In [1]: import numpy as np

In [2]: np.set_printoptions(suppress=True, linewidth=100)

In [3]: f = np.array([1, 3, 1, -2, 4, 5])

In [4]: W0 = -1 * np.eye(6) + np.outer(f, f)

In [5]: print(W0)
[[  0.   3.   1.  -2.   4.   5.]
 [  3.   8.   3.  -6.  12.  15.]
 [  1.   3.   0.  -2.   4.   5.]
 [ -2.  -6.  -2.   3.  -8. -10.]
 [  4.  12.   4.  -8.  15.  20.]
 [  5.  15.   5. -10.  20.  24.]]

In [6]: print(np.all(np.linalg.eigvalsh(W0) > 0))
False

In [7]: print([round(float(np.linalg.det(W0[:i, :i])), 2) + 0 for i in range(1, 7)])
[0.0, -9.0, 10.0, -14.0, 30.0, -55.0]

In [8]: print(round(np.linalg.eigvalsh(W0).min(), 1))
-1.0

In [9]: print([round(float(x), 1) for x in np.linalg.svd(W0, compute_uv=False)[:3]])
[55.0, 1.0, 1.0]

In [10]: print(np.argsort(-np.linalg.norm(W0, axis=0).round(6), kind="stable")[:3])
[5 4 1]

In [11]: print(np.linalg.cond(W0) > 100)
False

In [12]: print(round(np.log10(np.linalg.cond(W0))))
2

In [13]: Z = np.array([[-0.1, -1.0, 0.9, -0.4, -1.1, -2.6, 0.3],
    ...:     [2.9, 2.0, 0.1, -0.2, 0.3, 0.5, 0.6],
    ...:     [-0.8, -0.2, 0.1, 0.8, 0.8, -2.3, 2.1],
    ...:     [0.6, 0.0, -0.1, -2.2, 1.6, -0.7, -1.7]])

In [14]: rng = np.random.default_rng(866950)

In [15]: data = np.array([[-1, 2, 0, 3],
    ...:     [1, -3, 0, -2],
    ...:     [-1, -3, 3, -2],
    ...:     [-1, 2, 0, 2],
    ...:     [-3, -2, 0, 1],
    ...:     [2, 0, -1, -2],
    ...:     [-3, 0, 0, 3],
    ...:     [-2, -2, 2, -1],
    ...:     [1, 2, -2, -2],
    ...:     [-2, -3, 1, -3],
    ...:     [1, -2, 1, -2],
    ...:     [-3, -3, -3, -3],
    ...:     [0, 2, -1, 2],
    ...:     [2, -1, -3, -2],
    ...:     [-1, 1, -1, 2],
    ...:     [-2, 1, -1, 3]]) @ Z + 0.3 * rng.normal(size=(16, 7))

In [16]: print(data.round(1) + 0)
[[  6.8   4.6  -1.   -6.5   6.2   1.2  -3.9]
 [-10.   -7.    0.9   4.6  -5.1  -2.5   1.4]
 [-12.1  -5.4  -0.9   8.1  -1.1  -4.4   8. ]
 [  7.4   5.4  -1.3  -4.7   5.    2.6  -3.1]
 [ -4.4  -1.2  -2.8  -0.1   4.3   6.1  -3.6]
 [ -1.   -2.1   2.3   2.9  -6.2  -1.9   2.2]
 [  2.4   2.9  -3.6  -5.5   8.4   6.3  -6.1]
 [ -7.8  -2.   -1.9   5.    1.4   0.4   3.8]
 [  6.2   3.    1.2   2.1  -4.6   4.5   0.9]
 [-11.3  -4.5  -2.4   8.6  -2.5   3.4   5.1]
 [ -8.3  -5.6   0.8   5.   -4.5  -4.4   4.9]
 [ -7.9  -2.3  -3.    5.9  -4.8  15.4  -3.9]
 [  7.8   4.1   0.   -5.1   3.2   1.9  -4.3]
 [ -1.5  -3.4   1.3   1.6  -7.9   2.8  -3. ]
 [  4.8   2.9  -0.6  -5.1   3.9   4.1  -5.2]
 [  5.4   4.1  -1.6  -6.6   6.8   6.4  -7.6]]

In [17]: ang = np.radians(36)

In [18]: Rm = np.eye(7)

In [19]: Rm[4, 4] = Rm[5, 5] = np.cos(ang)

In [20]: Rm[4, 5], Rm[5, 4] = -np.sin(ang), np.sin(ang)

In [21]: print(Rm.round(1))
[[ 1.   0.   0.   0.   0.   0.   0. ]
 [ 0.   1.   0.   0.   0.   0.   0. ]
 [ 0.   0.   1.   0.   0.   0.   0. ]
 [ 0.   0.   0.   1.   0.   0.   0. ]
 [ 0.   0.   0.   0.   0.8 -0.6  0. ]
 [ 0.   0.   0.   0.   0.6  0.8  0. ]
 [ 0.   0.   0.   0.   0.   0.   1. ]]

In [22]: other = data @ Rm.T

In [23]: print(np.round(np.linalg.det(Rm), 1), np.round(np.trace(Rm), 1))
1.0 6.6

In [24]: print(np.round(np.linalg.svd(data, compute_uv=False), 1), np.round(np.linalg.svd(other, compute_uv=False), 1))
[43.7 24.  16.7  9.3  1.2  1.   0.9] [43.7 24.  16.7  9.3  1.2  1.   0.9]

In [25]: print(np.allclose(np.linalg.norm(data, axis=1), np.linalg.norm(other, axis=1)))
True
